% python3 -q
>>> import numpy as np
>>> np.set_printoptions(suppress=True, linewidth=120)
>>> rnd = lambda a: np.round(a, 2) + 0
>>> A2 = np.array([[-9], [-9], [3], [-4]])
>>> Z = np.array([[-3, 0]])
>>> K = A2 @ Z
>>> print(K)
[[27  0]
 [27  0]
 [-9  0]
 [12  0]]
>>> print(K @ K.T)
[[ 729  729 -243  324]
 [ 729  729 -243  324]
 [-243 -243   81 -108]
 [ 324  324 -108  144]]
>>> print(rnd(np.linalg.svd(K, compute_uv=False)))
[41.02  0.  ]
>>> print(K.T @ K)
[[1683    0]
 [   0    0]]
>>> print(rnd(np.linalg.pinv(K)))
[[ 0.02  0.02 -0.01  0.01]
 [ 0.    0.    0.    0.  ]]
>>> print(K[:, 1] @ K[:, 0])
0
>>> U, sigma, vt = np.linalg.svd(K)
>>> print(np.argmax(sigma[:-1] / (sigma[1:] + 1e-6)) + 1)
1
>>> print(rnd(sigma))
[41.02  0.  ]
>>> A2 = U[:, :1] @ np.diag(sigma[:1]) @ vt[:1]
>>> print(rnd(np.linalg.norm(K - A2, 2)), sigma[1])
0.0 0.0
>>> print(rnd(A2))
[[27.  0.]
 [27.  0.]
 [-9.  0.]
 [12.  0.]]
>>> U, sigma, vt = np.linalg.svd(K, full_matrices=False)
>>> print(rnd(U.T @ U))
[[1. 0.]
 [0. 1.]]
>>> print(U.shape, sigma.shape, vt.shape)
(4, 2) (2,) (2, 2)
>>> print((sigma > 1e-8).sum())
1
>>> print(np.allclose(U * sigma @ vt, K))
True
>>> print(sigma / sigma[0])
[1. 0.]
>>> f = np.array([-1, 0, -1])
>>> g = np.array([-1, -2, 2])
>>> data = f[:, None] + g[None, :]
>>> print(data)
[[-2 -3  1]
 [-1 -2  2]
 [-2 -3  1]]
>>> # rows 0 and 2 are equal
>>> U, sigma, vt = np.linalg.svd(K)
>>> evecs = vt[:(sigma > 1e-8).sum()]
>>> rng = np.random.default_rng(5953)
>>> x0 = K[2] + -1 * K[0] + rng.integers(2) * np.eye(2)[1]
>>> print(x0)
[-36.   0.]
>>> print(np.allclose(evecs.T @ evecs @ x0, x0))
True
>>> print(np.linalg.matrix_rank(np.vstack([K, x0])))
1
>>> r = np.linalg.matrix_rank(data)
>>> print(r)
2
>>> ns = np.linalg.svd(data)[2][r:].T
>>> print(rnd(ns @ ns.T))
[[ 0.62 -0.46 -0.15]
 [-0.46  0.35  0.12]
 [-0.15  0.12  0.04]]
>>> print([int(np.linalg.matrix_rank(data[:i])) for i in range(1, len(data) + 1)])
[1, 2, 2]
>>> print(rnd(ns[:, 0] / ns[np.abs(ns[:, 0]).round(6).argmax(), 0]))
[ 1.   -0.75 -0.25]
>>> print([int(np.linalg.matrix_rank(np.delete(data, i, axis=0))) for i in range(3)])
[2, 1, 2]
>>> M = np.load("w.npy")
>>> print(M)
[[-4 -1 -3]
 [-4 -1 -3]
 [ 0  1 -4]
 [ 0  0  0]
 [ 2  2 -5]
 [ 2  2 -5]
 [ 0  0  0]
 [ 0  0  0]
 [ 0  0  0]
 [ 0  0  0]
 [ 0  0  0]
 [ 0  0  0]
 [ 0  1 -4]
 [ 0  0  0]
 [-2  1 -8]
 [ 0  0  0]
 [ 2  3 -9]
 [ 2  2 -5]
 [ 2  2 -5]]
>>> Xc = M - M.mean(axis=0)
>>> U, sigma, vt = np.linalg.svd(Xc, full_matrices=False)
>>> print((np.sign(U[:, 0]) == np.sign(U[0, 0])).astype(int))
[1 1 0 1 0 0 1 1 1 1 1 1 0 1 0 1 0 0 0]
>>> print(np.abs(vt[0]).argmax())
2
>>> print(rnd((sigma ** 2).sum() ** 2 / (sigma ** 4).sum()))
1.6
>>> print(rnd(vt[0] * np.sign(vt[0, np.abs(vt[0]).argmax()])))
[-0.21 -0.31  0.93]
>>> feats = np.load("sample1.npy")
>>> print(feats)
[[  4.61   8.67   2.71]
 [  2.83 -11.9   17.43]
 [ -3.94  -0.63 -21.55]
 [  7.01   1.89  -4.29]
 [-24.05 -10.8   -1.61]
 [-11.09   3.63  -8.76]
 [ -2.67   2.75 -10.66]
 [ -3.87   6.64  20.81]
 [  7.02  -6.32  -3.86]
 [ -7.2   -4.33   8.28]
 [ -5.3   -3.97 -13.36]
 [ -6.81 -19.19   5.72]
 [ -4.01  10.91 -13.18]
 [ -0.28  -8.84  16.1 ]
 [  5.4    0.25   0.21]]
>>> A2 = np.c_[feats[:, :2] @ np.array([[0, -3], [3, -1]]), np.array([3, 3, 0, 2, 3, 3, 0, 1, 2, 1, 2, 2, 1, 1, 3])]
>>> print(rnd(A2))
[[ 26.01 -22.5    3.  ]
 [-35.7    3.41   3.  ]
 [ -1.89  12.45   0.  ]
 [  5.67 -22.92   2.  ]
 [-32.4   82.95   3.  ]
 [ 10.89  29.64   3.  ]
 [  8.25   5.26   0.  ]
 [ 19.92   4.97   1.  ]
 [-18.96 -14.74   2.  ]
 [-12.99  25.93   1.  ]
 [-11.91  19.87   2.  ]
 [-57.57  39.62   2.  ]
 [ 32.73   1.12   1.  ]
 [-26.52   9.68   1.  ]
 [  0.75 -16.45   3.  ]]
>>> print(rnd(np.linalg.lstsq(feats, A2[:, 0])[0]))
[0. 3. 0.]
>>> print(np.linalg.matrix_rank(np.c_[feats, A2]))
4
>>> print(rnd(np.linalg.norm(np.linalg.qr(feats)[0].T @ A2, axis=0) ** 2 / ((A2 ** 2).sum(axis=0) + 1e-12)))
[1.   1.   0.15]
>>> print(rnd(np.linalg.norm(A2 - feats @ np.linalg.lstsq(feats, A2)[0], axis=0)))
[0.   0.   7.44]
>>> print(np.linalg.matrix_rank(A2))
3
